% ipython --no-banner

In [1]: import numpy as np

In [2]: np.set_printoptions(suppress=True, linewidth=200)

In [3]: rnd = lambda a: np.round(a, 3) + 0

In [4]: arr = -2 * np.eye(5) + np.ones((5, 5))

In [5]: arr
Out[5]: 
array([[-1.,  1.,  1.,  1.,  1.],
       [ 1., -1.,  1.,  1.,  1.],
       [ 1.,  1., -1.,  1.,  1.],
       [ 1.,  1.,  1., -1.,  1.],
       [ 1.,  1.,  1.,  1., -1.]])

In [6]: np.einsum("ii->", arr)
Out[6]: np.float64(-5.0)

In [7]: print(rnd(np.linalg.det(arr[::-1])))
48.0

In [8]: rnd(np.linalg.det(2 * arr)), rnd(np.linalg.det(arr))
Out[8]: (np.float64(1536.0), np.float64(48.0))

In [9]: rnd(np.linalg.eigvals(arr).sum().real)
Out[9]: np.float64(-5.0)

In [10]: theta = np.radians(107)

In [11]: R = np.eye(5)

In [12]: R[3, 3] = R[2, 2] = np.cos(theta)

In [13]: R[3, 2], R[2, 3] = -np.sin(theta), np.sin(theta)

In [14]: rnd(R)
Out[14]: 
array([[ 1.   ,  0.   ,  0.   ,  0.   ,  0.   ],
       [ 0.   ,  1.   ,  0.   ,  0.   ,  0.   ],
       [ 0.   ,  0.   , -0.292,  0.956,  0.   ],
       [ 0.   ,  0.   , -0.956, -0.292,  0.   ],
       [ 0.   ,  0.   ,  0.   ,  0.   ,  1.   ]])

In [15]: other = arr @ R.T

In [16]: np.allclose(np.linalg.norm(arr, axis=1), np.linalg.norm(other, axis=1))
Out[16]: True

In [17]: rnd(np.linalg.det(R)), rnd(np.trace(R))
Out[17]: (np.float64(1.0), np.float64(2.415))

In [18]: rnd(other)
Out[18]: 
array([[-1.   ,  1.   ,  0.664, -1.249,  1.   ],
       [ 1.   , -1.   ,  0.664, -1.249,  1.   ],
       [ 1.   ,  1.   ,  1.249,  0.664,  1.   ],
       [ 1.   ,  1.   , -1.249, -0.664,  1.   ],
       [ 1.   ,  1.   ,  0.664, -1.249, -1.   ]])

In [19]: np.allclose(arr @ arr.T, other @ other.T)
Out[19]: True

In [20]: print(rnd(np.linalg.svd(arr, compute_uv=False)), rnd(np.linalg.svd(other, compute_uv=False)))
[3. 2. 2. 2. 2.] [3. 2. 2. 2. 2.]
